$ python -q
>>> import numpy as np
>>> np.set_printoptions(precision=1, suppress=True, linewidth=100, floatmode="fixed")
>>> data = np.load("out18.npy")
>>> print(data.round(1) + 0)
[[ 0.3 -0.1 -0.1  0.0  0.4]
 [-0.1  0.0  0.0  0.0 -0.1]
 [-0.1  0.0  0.1  0.0 -0.2]
 [ 0.0  0.0  0.0  0.0  0.1]
 [ 0.4 -0.1 -0.2  0.1  0.6]]
>>> # symmetric
>>> rk = np.linalg.matrix_rank(data)
>>> print(rk)
1
>>> ns = np.linalg.svd(data)[2][rk:].T
>>> print(np.linalg.matrix_rank(data.T @ data), np.linalg.matrix_rank(data @ data.T))
1 1
>>> print(ns.shape)
(5, 4)
>>> print(np.round(data @ ns, 1) + 0)
[[0.0 0.0 0.0 0.0]
 [0.0 0.0 0.0 0.0]
 [0.0 0.0 0.0 0.0]
 [0.0 0.0 0.0 0.0]
 [0.0 0.0 0.0 0.0]]
>>> print(np.round(ns @ ns.T, 1) + 0)
[[ 0.7  0.1  0.1  0.0 -0.4]
 [ 0.1  1.0  0.0  0.0  0.1]
 [ 0.1  0.0  0.9  0.0  0.2]
 [ 0.0  0.0  0.0  1.0 -0.1]
 [-0.4  0.1  0.2 -0.1  0.4]]
>>> print([int(np.linalg.matrix_rank(data[:i])) for i in range(1, len(data) + 1)])
[1, 1, 1, 1, 1]
>>> print([int(np.linalg.matrix_rank(np.delete(data, i, axis=0))) for i in range(5)])
[1, 1, 1, 1, 1]
>>> print([int(np.linalg.matrix_rank(data[:, :j + 1])) for j in range(5)])
[1, 1, 1, 1, 1]
>>> left, s, VT = np.linalg.svd(data)
>>> print(np.argmax(s[:-1] / (s[1:] + 1e-6)) + 1)
1
>>> M2 = left[:, :1] @ np.diag(s[:1]) @ VT[:1]
>>> print(np.linalg.matrix_rank(M2))
1
>>> print(np.linalg.matrix_rank(data, rtol=0.05))
1
>>> print(np.round(np.linalg.norm(data - M2, 2), 1), np.round(s[1], 1))
0.0 0.0
>>> print(np.linalg.matrix_rank(data, rtol=0.1))
1
>>> print([round(float(x), 1) for x in np.linalg.svd(data, compute_uv=False)[:3]])
[1.0, 0.0, 0.0]
>>> rng = np.random.default_rng(760908)
>>> M2 = data + rng.integers(-2, 3, (5, 1)) @ rng.integers(-2, 3, (1, 5))
>>> print(M2)
[[-3.7  3.9 -4.1 -4.0 -3.6]
 [-2.1  2.0 -2.0 -2.0 -2.1]
 [-4.1  4.0 -3.9 -4.0 -4.2]
 [-2.0  2.0 -2.0 -2.0 -1.9]
 [ 2.4 -2.1  1.8  2.1  2.6]]
>>> print(np.round(np.linalg.svd(M2 - data, compute_uv=False), 1) + 0)
[14.8  0.0  0.0  0.0  0.0]
>>> print(M2 - data)
[[-4.0  4.0 -4.0 -4.0 -4.0]
 [-2.0  2.0 -2.0 -2.0 -2.0]
 [-4.0  4.0 -4.0 -4.0 -4.0]
 [-2.0  2.0 -2.0 -2.0 -2.0]
 [ 2.0 -2.0  2.0  2.0  2.0]]
>>> print(np.linalg.matrix_rank(M2 - data, tol=1e-8))
1
>>> G = M2.T @ M2
>>> print(np.round(np.linalg.eigvalsh(G)[::-1], 1) + 0)
[221.4   0.6   0.0   0.0   0.0]
>>> print((M2 @ M2.T).shape)
(5, 5)
>>> print(np.linalg.matrix_rank(G))
2
>>> print(G)
[[ 44.8 -44.4  44.0  44.3  44.9]
 [-44.4  44.2 -43.9 -44.1 -44.5]
 [ 44.0 -43.9  43.9  43.9  44.0]
 [ 44.3 -44.1  43.9  44.1  44.4]
 [ 44.9 -44.5  44.0  44.4  45.1]]
>>> print(np.round(np.linalg.svd(M2, compute_uv=False) ** 2, 1) + 0)
[221.4   0.6   0.0   0.0   0.0]
>>> C = np.sign(np.array([[3, 2, 2, 0], [2, 3, 0, 3], [1, 0, 0, 2], [3, 0, 1, 3]]))
>>> M2 = (np.tril(C, -1) + np.eye(4)) @ (np.triu(C, 1) + np.eye(4))
>>> evals = np.array([0, 3, 3, 0])
>>> M = np.rint(M2 * evals @ np.linalg.inv(M2)) + 0
>>> print(M)
[[-6.0  3.0  9.0 -6.0]
 [-9.0  6.0 12.0 -9.0]
 [-9.0  3.0 15.0 -9.0]
 [-9.0  3.0 15.0 -9.0]]
>>> # rows 2 and 3 are equal
>>> left, s, VT = np.linalg.svd(M)
>>> V = VT[:(s > 1e-8).sum()]
>>> x0 = M[3] + -3 * M[2] + rng.integers(2) * np.eye(4)[0]
>>> print(x0)
[ 18.0  -6.0 -30.0  18.0]
>>> print(round(float(np.linalg.norm(x0 - V.T @ V @ x0)), 1))
0.0
>>> print(np.linalg.matrix_rank(np.vstack([M, x0])))
2
>>> print(np.allclose(V.T @ V @ x0, x0))
True
>>> rk = np.linalg.matrix_rank(M)
>>> print(rk)
2
>>> ns = np.linalg.svd(M)[2][rk:].T
>>> print(ns @ ns.T)
[[ 0.7  0.2  0.2 -0.2]
 [ 0.2  0.2  0.2  0.2]
 [ 0.2  0.2  0.2  0.3]
 [-0.2  0.2  0.3  0.8]]
>>> print(np.linalg.matrix_rank(M.T @ M), np.linalg.matrix_rank(M @ M.T))
2 2
>>> print([int(np.linalg.matrix_rank(np.delete(M, i, axis=0))) for i in range(4)])
[2, 2, 2, 2]
>>> print(np.round(M @ ns, 1) + 0)
[[0.0 0.0]
 [0.0 0.0]
 [0.0 0.0]
 [0.0 0.0]]
>>> print(M.reshape(2, -1))
[[-6.0  3.0  9.0 -6.0 -9.0  6.0 12.0 -9.0]
 [-9.0  3.0 15.0 -9.0 -9.0  3.0 15.0 -9.0]]
>>> print(M.ravel(order="F"))
[-6.0 -9.0 -9.0 -9.0  3.0  6.0  3.0  3.0  9.0 12.0 15.0 15.0 -6.0 -9.0 -9.0 -9.0]
>>> t3 = M.reshape(4, 2, -1)
>>> print(np.swapaxes(t3, 1, 2)[3])
[[-9.0 15.0]
 [ 3.0 -9.0]]
>>> print(np.linalg.matrix_power(M, 4))
[[-162.0   81.0  243.0 -162.0]
 [-243.0  162.0  324.0 -243.0]
 [-243.0   81.0  405.0 -243.0]
 [-243.0   81.0  405.0 -243.0]]
>>> print(np.round(np.abs(np.linalg.eigvals(M)).max(), 1))
3.0
>>> print(np.trace(M))
6.0
>>> print(np.allclose(M, M.T))
False
>>> print(np.round(np.sort(np.abs(np.linalg.eigvals(M))), 1) + 0)
[0.0 0.0 3.0 3.0]
>>> print(np.allclose(M @ M.T, M.T @ M))
False
>>> E = np.array([[5.0, 1.0, 1.0, 1.0, 1.0, 1.0],
...     [1.0, 5.0, 1.0, 1.0, 1.0, 1.0],
...     [1.0, 1.0, 5.0, 1.0, 1.0, 1.0],
...     [1.0, 1.0, 1.0, 5.0, 1.0, 1.0],
...     [1.0, 1.0, 1.0, 1.0, 5.0, 1.0],
...     [1.0, 1.0, 1.0, 1.0, 1.0, 5.0]])
>>> # symmetric
>>> idx = rng.permutation(6)
>>> print(idx)
[5 4 0 2 3 1]
>>> M2 = E[idx][:, idx]
>>> print(np.sort(np.abs(np.linalg.eigvals(M2))))
[ 4.0  4.0  4.0  4.0  4.0 10.0]
>>> print(np.diag(M2))
[5.0 5.0 5.0 5.0 5.0 5.0]
>>> print(np.allclose(M2, E))
True
>>> print(np.trace(M2))
30.0
>>> Q, V = np.linalg.qr(E[:, :5])[0], np.linalg.qr(E[:, 5:])[0]
>>> s = np.linalg.svd(Q.T @ V, compute_uv=False)
>>> print((s > 0.9).sum())
0
>>> print(np.round(np.linalg.norm(Q @ Q.T - V @ V.T, 2), 1))
1.0
>>> print(np.degrees(np.arccos(s.clip(0, 1))))
[52.0]
>>> x0 = np.ones(6)
>>> for _ in range(6):
...     x0 = E @ x0
...     x0 /= np.linalg.norm(x0)
...     print(round(x0 @ E @ x0, 1))
... 
10.0
10.0
10.0
10.0
10.0
10.0
>>> print(np.round(np.linalg.eigvalsh(E)[-1], 1))
10.0
>>> print(x0)
[0.4 0.4 0.4 0.4 0.4 0.4]
>>> X = np.load("mat.npy")
>>> print(X)
[[-1  0  0  0  0  0  3  2  0  0]
 [ 0  1  2 -1  0  2  0  0  3 -1]
 [ 0 -1 -2 -2  0 -3  0  0  0 -1]
 [ 0 -3 -3 -1  0  0  0  0 -2  2]
 [ 0  0  0  0  0  0  0  0  0  0]
 [ 0  0  2  0  0  0  0  0  1  3]
 [ 3  0  0  0  0  0  1 -2  0  0]
 [-1  0  0  0  0  0  0 -3  0  0]
 [ 0 -2 -1 -1  0 -1  0  0  0 -1]
 [ 0 -2  0  1  0  1  0  0  0 -1]]
>>> # 3 blocks once reordered
>>> print(X.reshape(-1, 2))
[[-1  0]
 [ 0  0]
 [ 0  0]
 [ 3  2]
 [ 0  0]
 [ 0  1]
 [ 2 -1]
 [ 0  2]
 [ 0  0]
 [ 3 -1]
 [ 0 -1]
 [-2 -2]
 [ 0 -3]
 [ 0  0]
 [ 0 -1]
 [ 0 -3]
 [-3 -1]
 [ 0  0]
 [ 0  0]
 [-2  2]
 [ 0  0]
 [ 0  0]
 [ 0  0]
 [ 0  0]
 [ 0  0]
 [ 0  0]
 [ 2  0]
 [ 0  0]
 [ 0  0]
 [ 1  3]
 [ 3  0]
 [ 0  0]
 [ 0  0]
 [ 1 -2]
 [ 0  0]
 [-1  0]
 [ 0  0]
 [ 0  0]
 [ 0 -3]
 [ 0  0]
 [ 0 -2]
 [-1 -1]
 [ 0 -1]
 [ 0  0]
 [ 0 -1]
 [ 0 -2]
 [ 0  1]
 [ 0  1]
 [ 0  0]
 [ 0 -1]]
>>> print(X.ravel(order="F"))
[-1  0  0  0  0  0  3 -1  0  0  0  1 -1 -3  0  0  0  0 -2 -2  0  2 -2 -3  0  2  0  0 -1  0  0 -1 -2
 -1  0  0  0  0 -1  1  0  0  0  0  0  0  0  0  0  0  0  2 -3  0  0  0  0  0 -1  1  3  0  0  0  0  0
  1  0  0  0  2  0  0  0  0  0 -2 -3  0  0  0  3  0 -2  0  1  0  0  0  0  0 -1 -1  2  0  3  0  0 -1
 -1]
>>> print(X.reshape(2, -1))
[[-1  0  0  0  0  0  3  2  0  0  0  1  2 -1  0  2  0  0  3 -1  0 -1 -2 -2  0 -3  0  0  0 -1  0 -3
  -3 -1  0  0  0  0 -2  2  0  0  0  0  0  0  0  0  0  0]
 [ 0  0  2  0  0  0  0  0  1  3  3  0  0  0  0  0  1 -2  0  0 -1  0  0  0  0  0  0 -3  0  0  0 -2
  -1 -1  0 -1  0  0  0 -1  0 -2  0  1  0  1  0  0  0 -1]]
>>> t3 = X.reshape(10, 2, -1)
>>> print(t3.transpose(1, 0, 2))
[[[-1  0  0  0  0]
  [ 0  1  2 -1  0]
  [ 0 -1 -2 -2  0]
  [ 0 -3 -3 -1  0]
  [ 0  0  0  0  0]
  [ 0  0  2  0  0]
  [ 3  0  0  0  0]
  [-1  0  0  0  0]
  [ 0 -2 -1 -1  0]
  [ 0 -2  0  1  0]]

 [[ 0  3  2  0  0]
  [ 2  0  0  3 -1]
  [-3  0  0  0 -1]
  [ 0  0  0 -2  2]
  [ 0  0  0  0  0]
  [ 0  0  0  1  3]
  [ 0  1 -2  0  0]
  [ 0  0 -3  0  0]
  [-1  0  0  0 -1]
  [ 1  0  0  0 -1]]]
>>> print(np.einsum("ihd,jhd->hij", t3, t3).shape)
(2, 10, 10)
>>> print(np.swapaxes(t3, 1, 2)[6])
[[ 3  0]
 [ 0  1]
 [ 0 -2]
 [ 0  0]
 [ 0  0]]
>>> print(np.einsum("ihd,ihd->ih", t3, t3))
[[ 1 13]
 [ 6 14]
 [ 9 10]
 [19  8]
 [ 0  0]
 [ 4 10]
 [ 9  5]
 [ 1  9]
 [ 6  2]
 [ 5  2]]
>>> print(t3[:, 0])
[[-1  0  0  0  0]
 [ 0  1  2 -1  0]
 [ 0 -1 -2 -2  0]
 [ 0 -3 -3 -1  0]
 [ 0  0  0  0  0]
 [ 0  0  2  0  0]
 [ 3  0  0  0  0]
 [-1  0  0  0  0]
 [ 0 -2 -1 -1  0]
 [ 0 -2  0  1  0]]
>>> u = np.array([0, 2, 3, -1, 3, 2])
>>> M2 = E + np.outer(u, np.eye(6)[2])
>>> print(np.linalg.matrix_rank(np.linalg.inv(M2) - np.linalg.inv(E), tol=1e-8))
1
>>> print(M2)
[[5.0 1.0 1.0 1.0 1.0 1.0]
 [1.0 5.0 3.0 1.0 1.0 1.0]
 [1.0 1.0 8.0 1.0 1.0 1.0]
 [1.0 1.0 0.0 5.0 1.0 1.0]
 [1.0 1.0 4.0 1.0 5.0 1.0]
 [1.0 1.0 3.0 1.0 1.0 5.0]]
>>> print(np.linalg.matrix_rank(M2 - E))
1
>>> def softmax(z):
...     e = np.exp(z - z.max(axis=-1, keepdims=True))
...     return e / e.sum(axis=-1, keepdims=True)
... 
>>> print(np.round(softmax(M2[2]), 1) + 0)
[0.0 0.0 1.0 0.0 0.0 0.0]
>>> S = M2 @ M2.T / np.sqrt(6)
>>> print(softmax(S).round(6).argmax(axis=1))
[0 1 2 3 4 5]
>>> print(softmax(S)[2] @ M2)
[1.0 1.0 8.0 1.0 1.0 1.0]
>>> M2 = X + rng.integers(-2, 3, (10, 9)) @ rng.integers(-2, 3, (9, 10))
>>> print(M2)
[[ -5   7  -3  -6   4   9   1  -6  21  -7]
 [ -1  10  -1   8   0  -2  15  -2  -1  -1]
 [  9   3 -13   0   5  -7  -1   6  10   1]
 [ -6  -7   1 -13   2   0  -8  -4   8  -8]
 [ -6  -1   1 -12   8   3   0   8  11  -9]
 [ -3  -3  10   0  -6  -1   2   5 -11   1]
 [  6  -5  -7  -3   8  -4   1  -5   6   2]
 [ -8   9   8   2  -5  13   7  -8  -3  -3]
 [ -4  -3   5   2  -2  -8   1  -7 -13  -4]
 [ -8  -3   4  -6  -3   8 -14   0  16  -9]]
>>> print(np.abs(M2 - X).sum(axis=1))
[71 47 54 60 59 42 41 62 47 68]
>>> print(np.linalg.matrix_rank(M2 - X, tol=1e-8))
9
>>> print(M2 - X)
[[ -4   7  -3  -6   4   9  -2  -8  21  -7]
 [ -1   9  -3   9   0  -4  15  -2  -4   0]
 [  9   4 -11   2   5  -4  -1   6  10   2]
 [ -6  -4   4 -12   2   0  -8  -4  10 -10]
 [ -6  -1   1 -12   8   3   0   8  11  -9]
 [ -3  -3   8   0  -6  -1   2   5 -12  -2]
 [  3  -5  -7  -3   8  -4   0  -3   6   2]
 [ -7   9   8   2  -5  13   7  -5  -3  -3]
 [ -4  -1   6   3  -2  -7   1  -7 -13  -3]
 [ -8  -1   4  -7  -3   7 -14   0  16  -8]]
>>> W1 = np.array([[3, 1, 2, 0, 0],
...     [0, 0, 1, 3, 0],
...     [2, 3, 0, 1, 1],
...     [2, 2, 3, 3, 2],
...     [3, 0, 0, 0, 2],
...     [1, 3, 3, 3, 0],
...     [0, 3, 0, 2, 0],
...     [1, 0, 3, 0, 0],
...     [1, 3, 3, 3, 2],
...     [0, 2, 0, 0, 0]])
>>> coef = np.array([3, 2, 1, 1, 2])
>>> act = np.maximum(M2 @ W1 + coef, 0)
>>> print(np.linalg.matrix_rank(act))
5
>>> C = np.array([[-2, 1], [2, -1], [2, 0], [-3, -1], [-2, -2]])
>>> print(act @ C)
[[-151 -216]
 [-141 -144]
 [  -8  -14]
 [   0    0]
 [ -31  -30]
 [   2   -1]
 [ -78  -12]
 [-112 -153]
 [   0    0]
 [ -22  -68]]
>>> print(W1 @ C)
[[  0   2]
 [ -7  -3]
 [ -3  -4]
 [ -7  -7]
 [-10  -1]
 [  1  -5]
 [  0  -5]
 [  4   1]
 [ -3  -9]
 [  4  -2]]
>>> print((act @ C).round(6).argmax(axis=1))
[0 0 0 0 1 0 1 0 0 0]
>>> J = np.load("case7.npy")
>>> print(J)
[[-0.2 -2.5 -0.2  1.3  1.0]
 [ 0.5 -0.3  1.5 -0.1  1.2]
 [ 1.1 -6.7  1.5  3.7  5.4]]
>>> print(np.flatnonzero(np.linalg.matrix_power((X != 0) + (X.T != 0) + np.eye(10), 10)[3]))
[1 2 3 5 8 9]
>>> print((np.linalg.matrix_power((X != 0) + (X.T != 0) + np.eye(10), 10) > 0).astype(int))
[[1 0 0 0 0 0 1 1 0 0]
 [0 1 1 1 0 1 0 0 1 1]
 [0 1 1 1 0 1 0 0 1 1]
 [0 1 1 1 0 1 0 0 1 1]
 [0 0 0 0 1 0 0 0 0 0]
 [0 1 1 1 0 1 0 0 1 1]
 [1 0 0 0 0 0 1 1 0 0]
 [1 0 0 0 0 0 1 1 0 0]
 [0 1 1 1 0 1 0 0 1 1]
 [0 1 1 1 0 1 0 0 1 1]]
>>> left, s, VT = np.linalg.svd(J, full_matrices=False)
>>> print(np.round(VT @ VT.T, 1) + 0)
[[1.0 0.0 0.0]
 [0.0 1.0 0.0]
 [0.0 0.0 1.0]]
>>> print(np.cumsum(s ** 2) / np.sum(s ** 2))
[1.0 1.0 1.0]
>>> print(np.abs(VT[0]))
[0.1 0.7 0.2 0.4 0.6]
>>> print(np.round(J[1] @ J[0], 1))
1.4
>>> print(round(float(np.linalg.norm(J[1] - J[0])), 1))
3.2
>>> print(round(np.linalg.norm(J, "nuc"), 1))
12.4
>>> print(round(np.linalg.norm(J, 2), 1))
10.0
>>> print(np.linalg.norm(J, axis=1).argmax())
2
>>> print(softmax(J[1]))
[0.1 0.1 0.4 0.1 0.3]
>>> S = J @ J.T / np.sqrt(5)
>>> print(softmax(S)[1] @ J)
[ 1.1 -6.4  1.5  3.5  5.2]
>>> K = np.load("m.npy")
>>> print(K)
[[-0.6  0.6 -2.1 -2.0]
 [-2.3 -1.0  1.3 -0.9]
 [ 1.1  1.4 -0.7  2.3]
 [-0.2 -0.8 -2.6  1.2]
 [-0.8 -1.3 -1.6 -2.1]
 [-0.1  0.2 -2.3 -1.9]
 [ 2.3 -1.9 -0.2  0.4]
 [-0.6  0.9  2.2 -1.7]
 [-1.9 -0.6 -1.9 -1.3]
 [ 0.5  2.4  1.7 -0.2]
 [ 0.3 -0.2 -0.6  2.9]
 [ 0.8 -2.4 -1.3  0.9]
 [ 0.7 -0.7  0.0 -2.8]
 [ 1.1  2.8  0.2 -0.2]
 [ 0.9  0.5 -2.8  0.5]
 [ 2.1  0.3 -2.1  0.5]
 [ 0.7 -1.2  2.7  0.1]
 [-1.5 -0.2  0.1  2.6]
 [-0.2 -1.3  1.7  2.2]
 [-1.0 -2.6 -1.0  0.1]
 [ 2.5  0.0  1.4 -1.0]]
>>> x0 = np.array([2, 1, -3, 1])
>>> target = K @ x0
>>> coef, lr = np.zeros(4), 1 / np.linalg.norm(K, 2) ** 2
>>> for i in range(6):
...     coef -= lr * K.T @ (K @ coef - target)
...     if i % 2 == 0: print(i, round(np.linalg.norm(K @ coef - target), 1))
... 
0 5.9
2 0.7
4 0.1
>>> print(coef)
[ 2.0  1.0 -3.0  1.0]
>>> print(round(float(np.linalg.cond(K)), 1))
1.5
